% python3 -q
>>> import numpy as np
>>> np.set_printoptions(suppress=True, linewidth=160)
>>> J = np.load("a.npy")
>>> J
array([[10.033,  2.952, -1.078, -1.038, -1.991, -7.009, -0.038, -2.058,  3.994],
       [ 4.038,  4.988, -0.948,  5.087,  0.083, -2.99 , -5.012, -1.033,  1.01 ],
       [ 2.06 , -2.003,  6.032,  0.943,  0.938, -4.046, -2.964, -3.106, -4.971],
       [ 3.954,  6.09 , -1.99 ,  7.977,  2.02 , -1.985, -8.008,  0.061, -0.044],
       [ 0.038, -1.915, -2.028, -9.037, -5.025,  0.043,  9.963,  0.002,  5.921],
       [ 0.039, -6.978,  1.942, -8.965, -1.054,  0.01 ,  7.986, -0.069,  0.001],
       [ 1.977, -0.966,  0.932,  0.969,  2.032, -0.985, -1.982,  0.042, -2.003],
       [-7.994, -6.003,  4.055, -4.034,  0.084,  4.085,  3.905, -0.04 , -4.022],
       [-1.957,  3.993, -5.954, -4.045, -6.005,  1.964,  7.034,  0.947,  9.036]])
>>> vec = np.array([3, 4, 1, 0, 3, 3, 3, 3, 4])
>>> h = np.maximum(J @ vec, 0)
>>> np.round(J.T @ h, 3)
array([ 209.398,  326.113, -422.959, -373.251, -484.235, -106.543,  530.918,   -6.937,  744.791])
>>> h.round(3)
array([23.517,  8.302,  0.   , 10.32 , 29.059,  0.   ,  0.   ,  0.   , 52.111])
>>> np.flatnonzero(h > 1e-9)
array([0, 1, 3, 4, 8])
>>> np.round(np.tanh(J @ vec), 3)
array([ 1.,  1., -1.,  1.,  1., -1., -1., -1.,  1.])
>>> A2 = np.array([[2, 3],
...     [0, 1],
...     [0, 1],
...     [0, 0],
...     [1, -1],
...     [-1, -2],
...     [-1, -1],
...     [-2, -3],
...     [-2, 3]])
>>> np.linalg.matrix_rank(J @ A2)
np.int64(2)
>>> np.round(np.einsum("ij,ij->i", J, J), 3)
array([184.894, 104.116, 105.923, 192.469, 249.021, 197.729,  19.691, 180.778, 243.527])
